>>> import numpy as np
>>> np.set_printoptions(precision=3, suppress=True, linewidth=160, sign=" ")
>>> E = np.array([[0.7, -1.5, -0.6],
...     [12.0, -6.0, 0.0],
...     [-0.8, 1.6, 0.1],
...     [1.1, -0.6, -2.1],
...     [-1.2, -0.7, 1.4],
...     [-0.4, 2.3, -0.1],
...     [-0.6, 1.1, -0.1],
...     [1.8, 1.6, 1.2],
...     [-0.4, -1.0, 0.1],
...     [-1.8, 0.5, 0.4],
...     [1.8, 1.2, 1.7]])
>>> G = E.T @ E
>>> np.linalg.svd(E, compute_uv=False) ** 2
array([ 194.209,   19.817,    8.825])
>>> np.linalg.matrix_rank(G)
np.int64(3)
>>> np.allclose(G, G.T)
True
>>> cen = E - E.mean(axis=0)
>>> evecs = np.linalg.svd(cen)[2][:1]
>>> A2 = cen - cen @ evecs.T @ evecs
>>> A2.std(axis=0)
array([ 0.575,  1.048,  0.99 ])
>>> np.cov(cen @ evecs.T, rowvar=False)
array( 18.225)
>>> (cen @ evecs.T).std(axis=0)
array([ 4.07])
>>> labels = E[:, 0] > np.median(E[:, 0])
>>> f = E[labels].mean(axis=0) - E[~labels].mean(axis=0)
>>> np.argsort(-np.abs(f).round(6), kind="stable")
array([ 0,  1,  2])
>>> np.round((((E - E.mean(axis=0)) @ f > 0) == labels).mean(), 3)
np.float64(0.909)
>>> Z = E[[9, 8]].astype(float)
>>> for _ in range(7):
...     labels = np.linalg.norm(E[:, None] - Z, axis=-1).argmin(axis=1)
...     Z = np.array([E[labels == j].mean(axis=0) for j in range(2)])
... 
>>> labels
array([ 0,  1,  0,  0,  0,  0,  0,  0,  0,  0,  0])
>>> np.bincount(labels)
array([ 10,   1])
>>> Z
array([[ 0.02,  0.45,  0.2 ],
       [12.  , -6.  ,  0.  ]])
>>> F = np.load("arr.npy")
>>> F
array([[-2.,  1.,  0.,  0.],
       [ 0., -2.,  1.,  0.],
       [ 0.,  0., -2.,  1.],
       [ 0.,  0.,  0., -2.]])
>>> ang = np.radians(45)
>>> r_ = np.eye(4)
>>> r_[0, 0] = r_[2, 2] = np.cos(ang)
>>> r_[0, 2], r_[2, 0] = -np.sin(ang), np.sin(ang)
>>> r_
array([[ 0.707,  0.   , -0.707,  0.   ],
       [ 0.   ,  1.   ,  0.   ,  0.   ],
       [ 0.707,  0.   ,  0.707,  0.   ],
       [ 0.   ,  0.   ,  0.   ,  1.   ]])
>>> A2 = F @ r_.T
>>> np.allclose(np.linalg.norm(F, axis=1), np.linalg.norm(A2, axis=1))
True
>>> A2 = np.c_[E[:, :1] @ np.array([[-4]]), np.array([-3, -1, -2, 0, -2, 1, 3, -3, 0, 1, 2])]
>>> A2
array([[ -2.8,  -3. ],
       [-48. ,  -1. ],
       [  3.2,  -2. ],
       [ -4.4,   0. ],
       [  4.8,  -2. ],
       [  1.6,   1. ],
       [  2.4,   3. ],
       [ -7.2,  -3. ],
       [  1.6,   0. ],
       [  7.2,   1. ],
       [ -7.2,   2. ]])
>>> np.round(np.linalg.lstsq(E, A2[:, 0])[0], 3) + 0
array([-4.,  0.,  0.])
>>> np.linalg.norm(np.linalg.qr(E)[0].T @ A2, axis=0) ** 2 / ((A2 ** 2).sum(axis=0) + 1e-12)
array([ 1.   ,  0.085])
>>> np.round(np.linalg.norm(A2 - E @ np.linalg.lstsq(E, A2)[0], axis=0), 3) + 0
array([ 0.   ,  6.198])
>>> np.linalg.matrix_rank(A2)
np.int64(2)
>>> [int(np.linalg.matrix_rank(np.linalg.matrix_power(F, p))) for p in range(1, 5)]
[4, 4, 4, 4]
>>> F @ F
array([[ 4., -4.,  1.,  0.],
       [ 0.,  4., -4.,  1.],
       [ 0.,  0.,  4., -4.],
       [ 0.,  0.,  0.,  4.]])
>>> np.linalg.matrix_power(F - np.diag(np.diag(F)), 4)
array([[ 0.,  0.,  0.,  0.],
       [ 0.,  0.,  0.,  0.],
       [ 0.,  0.,  0.,  0.],
       [ 0.,  0.,  0.,  0.]])
>>> np.prod(np.diag(F)), np.round(np.linalg.det(F), 3)
(np.float64(16.0), np.float64(16.0))
>>> mat = np.load("layer2.npy")
>>> mat
array([[ 3.,  0.,  0.,  0.],
       [ 0.,  2.,  0.,  2.],
       [ 0.,  2.,  0.,  2.],
       [ 0.,  2.,  0.,  1.]])
>>> (mat - mat.T) / 2
array([[ 0.,  0.,  0.,  0.],
       [ 0.,  0., -1.,  0.],
       [ 0.,  1.,  0.,  1.],
       [ 0.,  0., -1.,  0.]])
>>> (mat + mat.T) / 2
array([[ 3.,  0.,  0.,  0.],
       [ 0.,  2.,  1.,  2.],
       [ 0.,  1.,  0.,  1.],
       [ 0.,  2.,  1.,  1.]])
>>> np.linalg.determinant(mat)
Traceback (most recent call last):
  File "<python-input-45>", line 1, in <module>
    np.linalg.determinant(mat)
    ^^^^^^^^^^^^^^^^^^^^^
AttributeError: module 'numpy.linalg' has no attribute 'determinant'
>>> np.allclose(mat @ mat.T, mat.T @ mat)
False
>>> np.sort(np.abs(np.linalg.eigvals(mat)))
array([ 0.   ,  0.562,  3.   ,  3.562])
>>> np.allclose(mat, mat.T)
False
>>> ang = np.radians(15)
>>> r_ = np.eye(4)
>>> r_[3, 3] = r_[1, 1] = np.cos(ang)
>>> r_[3, 1], r_[1, 3] = -np.sin(ang), np.sin(ang)
>>> r_
array([[ 1.   ,  0.   ,  0.   ,  0.   ],
       [ 0.   ,  0.966,  0.   ,  0.259],
       [ 0.   ,  0.   ,  1.   ,  0.   ],
       [ 0.   , -0.259,  0.   ,  0.966]])
>>> A2 = mat @ r_.T
>>> round(np.linalg.det(r_), 3), round(np.trace(r_), 3)
(np.float64(1.0), np.float64(3.932))
>>> np.allclose(np.linalg.norm(mat, axis=1), np.linalg.norm(A2, axis=1))
True
>>> A2
array([[ 3.   ,  0.   ,  0.   ,  0.   ],
       [ 0.   ,  2.449,  0.   ,  1.414],
       [ 0.   ,  2.449,  0.   ,  1.414],
       [ 0.   ,  2.191,  0.   ,  0.448]])
>>> mat - mat[0]
array([[ 0.,  0.,  0.,  0.],
       [-3.,  2.,  0.,  2.],
       [-3.,  2.,  0.,  2.],
       [-3.,  2.,  0.,  1.]])
>>> np.linalg.rank(mat)
Traceback (most recent call last):
  File "<python-input-59>", line 1, in <module>
    np.linalg.rank(mat)
    ^^^^^^^^^^^^^^
AttributeError: module 'numpy.linalg' has no attribute 'rank'
>>> np.diff(mat, axis=0)
array([[-3.,  2.,  0.,  2.],
       [ 0.,  0.,  0.,  0.],
       [ 0.,  0.,  0., -1.]])
>>> np.round(np.linalg.norm(mat), 3)
np.float64(5.477)
>>> mat.mean(axis=0)
array([ 0.75,  1.5 ,  0.  ,  1.25])
>>> np.round(np.linalg.svd(mat, compute_uv=False), 3) + 0
array([ 4.54 ,  3.   ,  0.623,  0.   ])
>>> mat.sum(axis=1)
array([ 3.,  4.,  4.,  3.])
>>> np.count_nonzero(mat)
np.int64(7)
>>> T = np.stack([mat, -2 * mat, mat[::-1]])
>>> np.einsum("bij,cij->bc", T, T)
array([[ 30., -60.,  16.],
       [-60., 120., -32.],
       [ 16., -32.,  30.]])
>>> np.linalg.matrix_rank(T.reshape(3, -1))
np.int64(2)
>>> np.linalg.matrix_rank(T)
array([ 3,  3,  3])
>>> np.linalg.norm(T, axis=(1, 2))
array([  5.477,  10.954,   5.477])
>>> T.sum(axis=0)
array([[-3.,  2.,  0.,  1.],
       [ 0.,  0.,  0.,  0.],
       [ 0.,  0.,  0.,  0.],
       [ 3., -2.,  0., -1.]])
>>> data = np.load("data.npy")
>>> data
array([[ 0,  1,  1,  1],
       [ 1,  0,  0,  1],
       [ 1,  0,  0,  1],
       [ 1,  1,  1,  0]])
>>> rk = np.linalg.matrix_rank(data)
>>> rk
np.int64(3)
>>> null = np.linalg.svd(data)[2][rk:].T
>>> null.shape
(4, 1)
>>> [int(np.linalg.matrix_rank(data[:, :j + 1])) for j in range(4)]
[1, 2, 2, 3]
>>> np.round(data @ null, 3) + 0
array([[ 0.],
       [ 0.],
       [ 0.],
       [ 0.]])
>>> [round(float(x), 3) for x in np.linalg.svd(data, compute_uv=False)[:3]]
[2.562, 1.562, 1.0]
>>> np.round(np.linalg.norm(data, 2) / np.linalg.norm(data), 3)
np.float64(0.81)
>>> A2 = data / np.linalg.norm(data, axis=1, keepdims=True)
>>> G = A2 @ A2.T
>>> np.linalg.norm(A2, axis=1)
array([ 1.,  1.,  1.,  1.])
>>> G
array([[ 1.   ,  0.408,  0.408,  0.667],
       [ 0.408,  1.   ,  1.   ,  0.408],
       [ 0.408,  1.   ,  1.   ,  0.408],
       [ 0.667,  0.408,  0.408,  1.   ]])
>>> G[2]
array([ 0.408,  1.   ,  1.   ,  0.408])
>>> (np.abs(G) > 0.9).astype(int)
array([[ 1,  0,  0,  0],
       [ 0,  1,  1,  0],
       [ 0,  1,  1,  0],
       [ 0,  0,  0,  1]])
>>> np.round(np.degrees(np.arccos(np.clip(G[2, 0], -1, 1))), 3)
np.float64(65.905)
>>> np.argwhere(np.triu(np.abs(G) > 0.95, 1))
array([[ 1,  2]])
>>> arr = np.load("m.npy")
>>> arr
array([[ 3., -1.,  1.],
       [-1.,  3., -1.],
       [ 1., -1.,  3.]])
>>> A2 = np.linalg.inv(arr)
>>> np.round(np.linalg.cond(arr), 3)
np.float64(2.5)
>>> A2
array([[ 0.4,  0.1, -0.1],
       [ 0.1,  0.4,  0.1],
       [-0.1,  0.1,  0.4]])
>>> round(np.linalg.slogdet(arr)[0], 3)
np.float64(1.0)
>>> np.round(arr @ A2, 3) + 0
array([[ 1.,  0.,  0.],
       [ 0.,  1.,  0.],
       [ 0.,  0.,  1.]])
>>> vec = np.array([1, 0, 0])
>>> (arr * vec).sum(axis=1)
array([ 3., -1.,  1.])
>>> arr @ np.ones(3)
array([ 3.,  1.,  3.])
>>> arr @ vec
array([ 3., -1.,  1.])
>>> vec = np.ones(3)
>>> for _ in range(3):
...     vec = arr @ vec
...     vec /= np.linalg.norm(vec)
...     print(round(vec @ arr @ vec, 3))
... 
3.316
4.49
4.905
>>> vec
array([ 0.641, -0.423,  0.641])
>>> w, evecs = np.linalg.eigvalsh(arr)
Traceback (most recent call last):
  File "<python-input-104>", line 1, in <module>
    w, evecs = np.linalg.eigvalsh(arr)
    ^^^^^^^^
ValueError: too many values to unpack (expected 2)
>>> w, evecs = np.linalg.eigh(arr)
>>> np.round(evecs.T @ arr @ evecs, 3) + 0
array([[ 2.,  0.,  0.],
       [ 0.,  2.,  0.],
       [ 0.,  0.,  5.]])
>>> A = np.tril(np.array([[2, 0, 0, 0], [0, 1, 1, 0], [2, 0, 0, 2], [2, 2, 0, 1]]), -1) + np.eye(4, dtype=int)
>>> A
array([[ 1,  0,  0,  0],
       [ 0,  1,  0,  0],
       [ 2,  0,  1,  0],
       [ 2,  2,  0,  1]])
>>> rng = np.random.default_rng(4133)
>>> labels = rng.permutation(4)
>>> labels
array([ 1,  0,  3,  2])
>>> A2 = A[labels][:, labels]
>>> np.sort(np.abs(np.linalg.eigvals(A2)))
array([ 1.,  1.,  1.,  1.])
>>> np.allclose(A2, A)
False
>>> f = np.array([-2, -2])
>>> np.correlate(A[3], A[0], "full")
array([ 0,  0,  0,  2,  2,  0,  1])
>>> np.polyval(f, A[3])
array([-6, -6, -2, -4])
>>> np.convolve(A[3], f)
array([-4, -8, -4, -2, -2])
>>> data @ data
array([[ 3,  1,  1,  2],
       [ 1,  2,  2,  1],
       [ 1,  2,  2,  1],
       [ 2,  1,  1,  3]])
>>> data.sum(axis=0)
array([ 3,  2,  2,  3])
>>> low = np.diag(data.sum(axis=1)) - data
>>> low @ np.ones(4)
array([ 0.,  0.,  0.,  0.])
>>> ang = np.radians(86)
>>> r_ = np.eye(4)
>>> r_[3, 3] = r_[1, 1] = np.cos(ang)
>>> r_[3, 1], r_[1, 3] = -np.sin(ang), np.sin(ang)
>>> r_
array([[ 1.   ,  0.   ,  0.   ,  0.   ],
       [ 0.   ,  0.07 ,  0.   ,  0.998],
       [ 0.   ,  0.   ,  1.   ,  0.   ],
       [ 0.   , -0.998,  0.   ,  0.07 ]])
>>> A2 = A @ r_.T
>>> np.allclose(A @ A.T, A2 @ A2.T)
True
>>> np.allclose(np.linalg.norm(A, axis=1), np.linalg.norm(A2, axis=1))
True
>>> vec = np.array([0, 3, 0, 3])
>>> r_.T @ (r_ @ vec)
array([ 0.,  3.,  0.,  3.])
>>> round(np.linalg.det(r_), 3)
np.float64(1.0)
>>> 4 - np.linalg.matrix_rank(r_ - np.eye(4), tol=1e-8)
np.int64(2)
>>> X = np.load("block17.npy")
>>> X
array([[ 0,  3,  2,  2],
       [-3,  0,  1, -5],
       [-2, -1,  0,  7],
       [-2,  5, -7,  0]])
>>> proj = np.triu(np.array([[2, 0, 3, 5], [3, 3, 4, 4], [2, 1, 2, 1], [1, 3, 0, 3]]), 1) + np.eye(4)
>>> A2 = proj @ X @ np.linalg.inv(proj)
>>> proj @ X - X @ proj
array([[-16.,  22., -47.,   7.],
       [-16.,  16., -19.,  42.],
       [ -2.,   5.,   3.,  14.],
       [  0.,   0., -14.,  -3.]])
>>> np.trace(A2), np.trace(X)
(np.float64(0.0), np.int64(0))
>>> A2
array([[-16.,  25., -85.,  88.],
       [-19.,  16., -34.,  88.],
       [ -4.,   4., -11.,  22.],
       [ -2.,   5., -21.,  11.]])
>>> round(float(np.linalg.det(A2)), 3)
1089.0
>>> vec = np.array([2, -1, -2, 2])
>>> round(float(np.linalg.det(X)), 3)
1089.0
>>> q = np.linalg.solve(np.eye(4) - X, np.eye(4) + X)
>>> np.round(np.linalg.det(q), 3)
np.float64(1.0)
>>> np.round(q @ q.T, 3) + 0
array([[ 1.,  0.,  0.,  0.],
       [ 0.,  1.,  0.,  0.],
       [ 0.,  0.,  1.,  0.],
       [ 0.,  0.,  0.,  1.]])
>>> left, sv, Vt = np.linalg.svd(data)
>>> evecs = Vt[:(sv > 1e-8).sum()]
>>> vec = data[1] + 4 * data[2] + rng.integers(2) * np.eye(4)[0]
>>> vec
array([ 5.,  0.,  0.,  5.])
>>> round(np.linalg.norm(vec - evecs.T @ evecs @ vec), 3)
np.float64(0.0)
>>> np.allclose(evecs.T @ evecs @ vec, vec)
True
>>> np.linalg.matrix_rank(np.vstack([data, vec]))
np.int64(3)
>>> left, sv, Vt = np.linalg.svd(X, full_matrices=False)
>>> sv / sv[0]
array([ 1.   ,  1.   ,  0.423,  0.423])
>>> np.round(left.T @ left, 3) + 0
array([[ 1.,  0.,  0.,  0.],
       [ 0.,  1.,  0.,  0.],
       [ 0.,  0.,  1.,  0.],
       [ 0.,  0.,  0.,  1.]])
>>> np.round(left.T @ X @ Vt.T, 3) + 0
array([[ 8.834,  0.   ,  0.   ,  0.   ],
       [ 0.   ,  8.834,  0.   ,  0.   ],
       [ 0.   ,  0.   ,  3.735,  0.   ],
       [ 0.   ,  0.   ,  0.   ,  3.735]])
>>> np.round(Vt @ Vt.T, 3) + 0
array([[ 1.,  0.,  0.,  0.],
       [ 0.,  1.,  0.,  0.],
       [ 0.,  0.,  1.,  0.],
       [ 0.,  0.,  0.,  1.]])
